In [1]: import numpy as np

In [2]: np.set_printoptions(precision=2, suppress=True, linewidth=140)

In [3]: rnd = lambda a: np.round(a, 2) + 0

In [4]: J = np.load("arr.npy")

In [5]: J
Out[5]: 
array([[-2., -3.,  0.,  0.],
       [-1.,  2.,  0.,  0.],
       [ 0.,  0., -3., -5.],
       [ 0.,  0., -1., -9.]])

In [6]: rnd(np.poly(J))
Out[6]: array([   1.,   12.,   15.,  -84., -154.])

In [7]: np.einsum("ij,ji->", J, J)
Out[7]: np.float64(114.0)

In [8]: rnd(np.linalg.det(2 * J)), rnd(np.linalg.det(J))
Out[8]: (np.float64(-2464.0), np.float64(-154.0))

In [9]: u = np.array([-2, -2, -2, -2])

In [10]: Y = J + np.outer(u, np.eye(4)[3])

In [11]: Y
Out[11]: 
array([[ -2.,  -3.,   0.,  -2.],
       [ -1.,   2.,   0.,  -2.],
       [  0.,   0.,  -3.,  -7.],
       [  0.,   0.,  -1., -11.]])

In [12]: rnd(np.linalg.det(Y) / np.linalg.det(J)), rnd(1 + np.linalg.solve(J, u)[3])
Out[12]: (np.float64(1.18), np.float64(1.18))

In [13]: evals, V = np.linalg.eig(Y)

In [14]: rnd(np.sort(np.linalg.eigvals(Y @ Y)))
Out[14]: array([  4.86,   7.  ,   7.  , 139.14])

In [15]: np.prod(evals)
Out[15]: np.float64(-182.0)

In [16]: rnd(evals)
Out[16]: array([ -2.65,   2.65,  -2.2 , -11.8 ])

In [17]: Y = np.linalg.inv(J)

In [18]: rnd(J @ Y)
Out[18]: 
array([[1., 0., 0., 0.],
       [0., 1., 0., 0.],
       [0., 0., 1., 0.],
       [0., 0., 0., 1.]])

In [19]: rnd(np.linalg.cond(J))
Out[19]: np.float64(5.78)

In [20]: rnd(np.linalg.det(J) * Y)
Out[20]: 
array([[ 44.,  66.,   0.,   0.],
       [ 22., -44.,   0.,   0.],
       [  0.,   0.,  63., -35.],
       [  0.,   0.,  -7.,  21.]])

In [21]: rnd(np.linalg.slogdet(J)[0])
Out[21]: np.float64(-1.0)

In [22]: rnd(np.linalg.det(J) * np.linalg.det(Y))
Out[22]: np.float64(1.0)

In [23]: Y = J / np.sqrt((J ** 2).mean(axis=1, keepdims=True))

In [24]: rnd(np.linalg.norm(Y, axis=1))
Out[24]: array([2., 2., 2., 2.])

In [25]: W0 = np.array([[0.6, 0.5, 0.8, 0.9, 0.3, -0.1, 0.0, -1.1],
    ...:     [0.0, -0.2, 2.7, 2.6, 0.6, 0.3, -2.7, -1.7],
    ...:     [-0.1, -0.1, 0.2, -2.4, 0.7, 0.8, -0.7, -0.7],
    ...:     [2.1, 2.5, -0.8, 0.2, 0.3, 0.7, -1.0, 0.0],
    ...:     [0.4, -0.2, -0.4, -1.8, -1.8, 0.3, -0.2, -0.1],
    ...:     [1.5, 0.1, 0.4, 1.3, -0.2, 1.2, -0.7, -0.1],
    ...:     [0.3, 0.6, -1.2, 0.7, 0.3, 0.0, 0.3, -0.7],
    ...:     [-0.1, 0.3, 0.4, 0.9, -0.3, 1.4, -0.1, 1.7]])

In [26]: W0[:, 0] *= 5

In [27]: W0
Out[27]: 
array([[ 3. ,  0.5,  0.8,  0.9,  0.3, -0.1,  0. , -1.1],
       [ 0. , -0.2,  2.7,  2.6,  0.6,  0.3, -2.7, -1.7],
       [-0.5, -0.1,  0.2, -2.4,  0.7,  0.8, -0.7, -0.7],
       [10.5,  2.5, -0.8,  0.2,  0.3,  0.7, -1. ,  0. ],
       [ 2. , -0.2, -0.4, -1.8, -1.8,  0.3, -0.2, -0.1],
       [ 7.5,  0.1,  0.4,  1.3, -0.2,  1.2, -0.7, -0.1],
       [ 1.5,  0.6, -1.2,  0.7,  0.3,  0. ,  0.3, -0.7],
       [-0.5,  0.3,  0.4,  0.9, -0.3,  1.4, -0.1,  1.7]])

In [28]: W1 = np.array([[0, 0, 1],
    ...:     [3, 3, 3],
    ...:     [0, 0, 3],
    ...:     [1, 2, 3],
    ...:     [1, 0, 2],
    ...:     [2, 3, 3],
    ...:     [1, 2, 0],
    ...:     [3, 3, 2]])

In [29]: coef = np.array([-2, -1, -2])

In [30]: hid = np.maximum(W0 @ W1 + coef, 0)

In [31]: rnd(hid)
Out[31]: 
array([[ 0. ,  0. ,  5.7],
       [ 0. ,  0. , 12. ],
       [ 0. ,  0. ,  0. ],
       [ 6.4,  7. , 16.9],
       [ 0. ,  0. ,  0. ],
       [ 0.8,  3.8, 13.9],
       [ 0. ,  0.7,  0. ],
       [ 7.3, 10.8,  9.3]])

In [32]: np.linalg.matrix_rank(hid)
Out[32]: np.int64(3)

In [33]: C = np.array([[1, 9, 0], [1, 7, 3], [0, 1, 9]])

In [34]: W1 @ C
Out[34]: 
array([[ 0,  1,  9],
       [ 6, 51, 36],
       [ 0,  3, 27],
       [ 3, 26, 33],
       [ 1, 11, 18],
       [ 5, 42, 36],
       [ 3, 23,  6],
       [ 6, 50, 27]])

In [35]: (hid @ C).round(6).argmax(axis=1)
Out[35]: array([2, 2, 0, 2, 0, 2, 1, 1])

In [36]: rng = np.random.default_rng(44929)

In [37]: theta = np.sort(rng.uniform(-2, 2, 16))

In [38]: mat = np.c_[theta, theta ** 2, theta ** 3] @ np.array([[-1, 0, -2, -2, 2], [-1, -1, 1, 1, 2], [1, -1, 1, -2, 0]])

In [39]: rnd(mat)
Out[39]: 
array([[ -9.57,   3.77,   0.17,  23.13,   3.83],
       [ -5.82,   1.89,   1.46,  15.54,   2.26],
       [ -3.43,   0.83,   2.  ,  10.52,   1.18],
       [ -2.31,   0.41,   2.11,   8.07,   0.65],
       [ -1.6 ,   0.17,   2.09,   6.44,   0.3 ],
       [ -0.71,  -0.07,   1.91,   4.25,  -0.15],
       [ -0.03,  -0.15,   1.42,   2.2 ,  -0.46],
       [  0.17,  -0.1 ,   0.92,   1.12,  -0.48],
       [  0.1 ,  -0.01,   0.25,   0.26,  -0.21],
       [ -0.45,  -0.18,  -0.55,  -0.7 ,   1.  ],
       [ -0.5 ,  -0.23,  -0.58,  -0.77,   1.12],
       [ -0.93,  -1.17,  -0.44,  -2.01,   2.91],
       [ -0.99,  -2.4 ,   0.25,  -3.49,   4.47],
       [ -0.81,  -3.81,   1.23,  -5.2 ,   5.9 ],
       [  0.04,  -6.98,   3.72,  -9.26,   8.57],
       [  0.4 ,  -8.02,   4.58, -10.62,   9.33]])

In [40]: D = np.linalg.norm(mat[:, None] - mat[None], axis=-1)

In [41]: np.linalg.matrix_rank(D ** 2)
Out[41]: np.int64(5)

In [42]: np.unravel_index(D.round(6).argmax(), D.shape)
Out[42]: (np.int64(0), np.int64(15))

In [43]: D.shape
Out[43]: (16, 16)

In [44]: rnd(D[:5, :5])
Out[44]: 
array([[ 0.  ,  8.9 , 14.69, 17.46, 19.27],
       [ 8.9 ,  0.  ,  5.79,  8.57, 10.39],
       [14.69,  5.79,  0.  ,  2.78,  4.61],
       [17.46,  8.57,  2.78,  0.  ,  1.83],
       [19.27, 10.39,  4.61,  1.83,  0.  ]])

In [45]: np.flatnonzero(D[5] < D.mean() / 2)
Out[45]: array([3, 4, 5, 6, 7, 8, 9])

In [46]: D.mean(axis=1).argmax()
Out[46]: np.int64(0)
